$ python -q
>>> import numpy as np
>>> np.set_printoptions(precision=2, suppress=True, linewidth=140)
>>> def tidy(a):
...     return np.round(a, 2) + 0
... 
>>> m1 = np.load("mat.npy")
>>> print(m1)
[[-1.  1.  1.]
 [ 0.  3.  4.]
 [ 0.  5.  2.]]
>>> rng = np.random.default_rng(7784)
>>> lab = rng.permutation(3)
>>> print(lab)
[1 0 2]
>>> other = m1[lab][:, lab]
>>> print(np.allclose(other, m1))
False
>>> print(tidy(np.sort(np.abs(np.linalg.eigvals(other)))))
[1. 2. 7.]
>>> print(tidy(np.linalg.det(other)), tidy(np.linalg.det(m1[lab])))
14.0 -14.0
>>> other = m1 + rng.integers(-2, 3, (3, 1)) @ rng.integers(-2, 3, (1, 3))
>>> print(other)
[[-1.  5.  5.]
 [ 0.  7.  8.]
 [ 0.  9.  6.]]
>>> print(np.linalg.matrix_rank(other - m1, tol=1e-8))
1
>>> print(np.abs(other - m1).sum(axis=1))
[8. 8. 8.]
>>> vec = np.array([1, 1, 4])
>>> rhs = m1 @ vec
>>> coef, lr = np.zeros(3), 1 / np.linalg.norm(m1, 2) ** 2
>>> for i in range(200):
...     coef -= lr * m1.T @ (m1 @ coef - rhs)
...     if i % 50 == 0: print(i, round(np.linalg.norm(m1 @ coef - rhs), 2))
... 
0 4.82
50 0.49
100 0.19
150 0.08
>>> print(tidy(np.linalg.cond(m1)))
7.41
>>> proj = np.triu(np.array([[-2, 1, 2], [1, 0, 0], [-3, -1, -2]]), 1) + np.eye(3)
>>> other = proj @ m1 @ np.linalg.inv(proj)
>>> print(proj @ m1 - m1 @ proj)
[[ 0. 14. 10.]
 [ 0.  0.  0.]
 [ 0.  0.  0.]]
>>> f = np.array([1, 2, 2, 2]) + 0.5
>>> W0 = np.outer(f, f) / (f @ f)
>>> print(tidy(W0))
[[0.11 0.18 0.18 0.18]
 [0.18 0.3  0.3  0.3 ]
 [0.18 0.3  0.3  0.3 ]
 [0.18 0.3  0.3  0.3 ]]
>>> # symmetric, so the eigenvalues are real
>>> f, r1 = W0[2], W0[0]
>>> print(tidy(f @ f))
0.3
>>> pr = (f @ r1) / (f @ f) * f
>>> print(tidy(np.outer(f, r1)))
[[0.02 0.03 0.03 0.03]
 [0.03 0.05 0.05 0.05]
 [0.03 0.05 0.05 0.05]
 [0.03 0.05 0.05 0.05]]
>>> print((r1 - pr) @ f)
0.0
>>> print(np.linalg.matrix_rank(np.outer(f, r1)))
1
>>> print(tidy(pr))
[0.11 0.18 0.18 0.18]
>>> rank = np.linalg.matrix_rank(W0)
>>> print(rank)
1
>>> ns = np.linalg.svd(W0)[2][rank:].T
>>> print(tidy(ns @ ns.T))
[[ 0.89 -0.18 -0.18 -0.18]
 [-0.18  0.7  -0.3  -0.3 ]
 [-0.18 -0.3   0.7  -0.3 ]
 [-0.18 -0.3  -0.3   0.7 ]]
>>> print([int(np.linalg.matrix_rank(np.delete(W0, i, axis=0))) for i in range(4)])
[1, 1, 1, 1]
>>> print(np.allclose(W0 @ ns, 0))
True
>>> print([int(np.linalg.matrix_rank(W0[:i])) for i in range(1, len(W0) + 1)])
[1, 1, 1, 1]
>>> print([int(np.linalg.matrix_rank(W0[:, :j + 1])) for j in range(4)])
[1, 1, 1, 1]
>>> vec = np.array([-1, 2, 2, -1])
>>> print(tidy(np.linalg.eigvalsh(2 * W0 - np.eye(4))))
[-1. -1. -1.  1.]
>>> print(tidy(np.eye(4) - W0))
[[ 0.89 -0.18 -0.18 -0.18]
 [-0.18  0.7  -0.3  -0.3 ]
 [-0.18 -0.3   0.7  -0.3 ]
 [-0.18 -0.3  -0.3   0.7 ]]
>>> mat = np.array([[-4, -5, 0], [-5, 10, 3], [0, 3, 14]])
>>> ev, vecs = np.linalg.eigh(mat)
>>> vec = np.array([-2, 1, 0])
>>> print(vec @ mat @ vec / (vec @ vec), tidy(ev[0]), tidy(ev[-1]))
2.8 -5.65 15.93
>>> print(tidy(vecs * np.abs(ev) @ vecs.T))
[[ 6.16 -1.65 -0.51]
 [-1.65 11.1   2.83]
 [-0.51  2.83 14.03]]
>>> print(vec @ mat @ vec)
14
>>> f = np.array([6, -3, -4])
>>> other = mat + np.outer(f, np.eye(3)[2])
>>> print(np.linalg.matrix_rank(np.linalg.inv(other) - np.linalg.inv(mat), tol=1e-8))
1
>>> print(other)
[[-4. -5.  6.]
 [-5. 10.  0.]
 [ 0.  3. 10.]]
>>> print(tidy(np.linalg.det(other) / np.linalg.det(mat)), tidy(1 + np.linalg.solve(mat, f)[2]))
0.85 0.85
>>> print(np.linalg.matrix_rank(other - mat))
1
>>> print(tidy(np.poly(other)))
[  1. -16.  -5. 740.]
>>> print(tidy(np.linalg.eigvals(other).sum().real))
16.0
>>> print(tidy(np.linalg.eigvals(other)))
[-5.92+0.j   10.96+2.17j 10.96-2.17j]
>>> print(tidy(np.linalg.det(2 * other)), tidy(np.linalg.det(other)))
-5920.0 -740.0
>>> print(tidy(np.linalg.det(other.T)))
-740.0
>>> other = np.array([[2, 2, 1]])
>>> arr = np.block([[np.zeros((1, 1)), other], [other.T, np.zeros((3, 3))]])
>>> print(arr)
[[0. 2. 2. 1.]
 [2. 0. 0. 0.]
 [2. 0. 0. 0.]
 [1. 0. 0. 0.]]
>>> print(tidy(np.linalg.eigvalsh(arr).min()))
-3.0
>>> print(tidy(arr @ np.linalg.pinv(arr) @ arr))
[[0. 2. 2. 1.]
 [2. 0. 0. 0.]
 [2. 0. 0. 0.]
 [1. 0. 0. 0.]]
>>> print(np.abs(np.diag(np.linalg.qr(arr)[1])) > 1e-9)
[ True  True False False]
>>> print(np.unique(arr.round(6), axis=0).shape)
(3, 4)
>>> print(np.linalg.lstsq(arr[:-1].T, arr[-1])[2])
2
>>> proj = np.triu(np.array([[3, -1, 2, 2], [-2, 1, 0, 0], [-3, 0, 0, -2], [-3, 0, 2, 3]]), 1) + np.eye(4)
>>> other = proj @ arr @ np.linalg.inv(proj)
>>> print(tidy(np.poly(other)))
[ 1.  0. -9.  0.  0.]
>>> print(tidy(np.linalg.det(other)))
0.0
>>> print(np.trace(other), np.trace(arr))
0.0 0.0
>>> print(other)
[[  4.   6.  -6. -19.]
 [  2.   2.  -4. -12.]
 [  0.   0.   0.   0.]
 [  1.   1.  -2.  -6.]]
>>> ev, vecs = np.linalg.eigh(arr)
>>> vec = np.array([6, -3, -4, -8])
>>> print((np.sign(vecs[:, -1].round(6)) == np.sign(vecs[0, -1].round(6))).astype(int))
[1 1 1 1]
>>> print(tidy(np.linalg.eigvalsh(arr[1:, 1:])))
[0. 0. 0.]
>>> print(tidy(vec @ arr @ vec / (vec @ vec)), ev[0], ev[-1])
-2.11 -3.0 3.0
>>> print(np.abs(arr).sum(axis=1).max(), np.abs(ev).max())
5.0 3.0
>>> print(tidy(np.linalg.det(arr[::-1])))
0.0
>>> print(tidy(np.poly(arr)))
[ 1.  0. -9.  0.  0.]
>>> data = np.load("dump.npy")
>>> print(data)
[[-1.  0.  0.  0.  0.]
 [ 0.  3.  6.  0. -2.]
 [ 0.  6.  8.  0. -3.]
 [ 0.  0.  0. -1.  0.]
 [ 0. -2. -3.  0.  0.]]
>>> print(np.linalg.cond(data) > 100)
False
>>> f, r1 = data[1], data[0]
>>> print(f @ f)
49.0
>>> pr = (f @ r1) / (f @ f) * f
>>> print(tidy(np.linalg.norm(f + r1) ** 2 + np.linalg.norm(f - r1) ** 2))
100.0
>>> print((r1 - pr) @ f)
0.0
>>> print(np.outer(f, r1))
[[-0.  0.  0.  0.  0.]
 [-3.  0.  0.  0.  0.]
 [-6.  0.  0.  0.  0.]
 [-0.  0.  0.  0.  0.]
 [ 2. -0. -0. -0. -0.]]
>>> proj = np.triu(np.array([[4, 3, 6, 8, 1],
...     [6, 0, 1, 9, 4],
...     [8, 0, 5, 4, 2],
...     [6, 7, 5, 8, 4],
...     [7, 0, 6, 6, 1]]), 1) + np.eye(5)
>>> other = proj @ data @ np.linalg.inv(proj)
>>> print(tidy(np.poly(other)))
[  1.  -9. -46. -74. -51. -13.]
>>> print(np.trace(other), np.trace(data))
9.0 9.0
>>> print(tidy(np.linalg.det(other)))
13.0
>>> print(proj @ data - data @ proj)
[[  0.  46.  69.   0. -23.]
 [  0.  -2.  -7. -60. -27.]
 [  0.  -4. -12. -90. -40.]
 [  0.  -8. -12.   0.   4.]
 [  0.   0.   2.  30.  14.]]
>>> print(np.linalg.matrix_rank(other))
5
>>> K = np.load("layer11.npy")
>>> print(K)
[[ 1 -2  4]
 [ 1 -1  1]
 [ 1  0  0]]
>>> other = np.array([[-3, 2, -1], [-2, 3, -3], [0, 1, -3]])
>>> print(np.einsum("ik,kj->ij", K, other))
[[ 1  0 -7]
 [-1  0 -1]
 [-3  2 -1]]
>>> print(K @ other)
[[ 1  0 -7]
 [-1  0 -1]
 [-3  2 -1]]
>>> J = np.loadtxt("out2.csv", delimiter=",")
>>> print(J)
[[  6.58  -7.39   1.91]
 [  7.32  -5.63   1.87]
 [ -6.91  -9.19  -4.37]
 [  8.89  -7.68   2.32]
 [  6.56  -5.11   0.23]
 [  6.47  -7.01   0.87]
 [ -7.27  -9.6   -4.54]
 [  7.59  -7.93   0.86]
 [  7.21  -6.65   0.76]
 [  6.37  -8.27   0.55]
 [  6.05  -8.08  -0.33]
 [  5.39  -7.57   0.74]
 [  7.38  -7.71   0.65]
 [  8.41  -7.05   1.34]
 [ -6.81  -9.7   -4.46]
 [  5.77  -7.12   1.98]
 [  6.56  -9.01   0.4 ]
 [ -7.19  -9.34  -3.94]
 [  5.68  -7.56   2.46]
 [ -6.55 -10.53  -4.52]
 [ -6.18  -8.64  -2.44]
 [ -4.21  -8.21  -4.77]
 [  8.56  -8.79   2.04]]
>>> vec = np.array([-3, -1, -8])
>>> rhs = J @ vec
>>> print(tidy(np.linalg.pinv(J) @ J))
[[1. 0. 0.]
 [0. 1. 0.]
 [0. 0. 1.]]
>>> print(tidy(np.linalg.solve(J.T @ J, J.T @ rhs)))
[-3. -1. -8.]
>>> rhs = rhs + 0.3 * rng.normal(size=23)
>>> print(tidy(rhs))
[-27.42 -30.92  64.63 -37.77 -16.87 -19.14  67.6  -21.62 -20.75 -14.9   -7.18 -14.88 -19.85 -29.    65.27 -26.01 -13.86  62.51 -28.71
  66.3   46.75  59.38 -33.59]
>>> coef, *_ = np.linalg.lstsq(J, rhs)
>>> print([round(float(np.linalg.norm(np.linalg.solve(J.T @ J + lam * np.eye(3), J.T @ rhs))), 2) for lam in (0, 1, 10, 100)])
[8.58, 8.26, 6.85, 5.47]
>>> print(tidy(np.linalg.norm(rhs - J @ coef)))
1.33
>>> lab = J[:, 0] > np.median(J[:, 0])
>>> f = J[lab].mean(axis=0) - J[~lab].mean(axis=0)
>>> print(np.argsort(-np.abs(f).round(6), kind="stable"))
[0 2 1]
>>> Xc = (J - J.mean(axis=0)) / J.std(axis=0)
>>> print(np.argwhere(np.abs(Xc) > 2))
[[ 4  1]
 [19  1]]
>>> coef = np.linalg.lstsq(np.delete(Xc, 0, axis=1), Xc[:, 0])[0]
>>> print(np.abs(coef).argmax())
1
>>> print(tidy(1 - np.var(Xc[:, 0] - np.delete(Xc, 0, axis=1) @ coef)))
0.91
>>> left, s, Vt = np.linalg.svd(arr)
>>> print(np.argmax(s[:-1] / (s[1:] + 1e-6)) + 1)
2
>>> other = left[:, :2] @ np.diag(s[:2]) @ Vt[:2]
>>> print(tidy(np.linalg.norm(arr - other, 2)), tidy(s[2]))
0.0 0.0
>>> print(tidy(np.linalg.norm(arr - other) / np.linalg.norm(arr)))
0.0
>>> print(tidy(np.abs(arr - other).max()))
0.0
>>> W2 = np.array([[1, 5, 5], [-2, -3, 1], [-1, 2, -5]])
>>> feats = np.repeat(W2, 13 // 3, axis=0)
>>> feats = feats + 0.02 * rng.normal(size=feats.shape)
>>> print(tidy(feats))
[[ 1.    4.99  5.01]
 [ 0.99  5.02  5.03]
 [ 1.01  4.96  5.02]
 [ 0.96  5.01  5.03]
 [-2.01 -3.    1.  ]
 [-1.96 -2.99  1.  ]
 [-2.01 -2.98  1.03]
 [-1.96 -2.97  1.04]
 [-1.01  2.02 -5.  ]
 [-0.98  2.02 -5.01]
 [-1.02  1.98 -4.98]
 [-1.01  2.02 -5.  ]]
>>> vec = np.array([0, -1, 2])
>>> rhs = feats @ vec
>>> coef, lr = np.zeros(3), 1 / np.linalg.norm(feats, 2) ** 2
>>> for i in range(12):
...     coef -= lr * feats.T @ (feats @ coef - rhs)
...     if i % 2 == 0: print(i, round(np.linalg.norm(feats @ coef - rhs), 2))
... 
0 10.43
2 2.45
4 0.58
6 0.14
8 0.04
10 0.02
>>> print(tidy(np.linalg.cond(feats)))
4.4
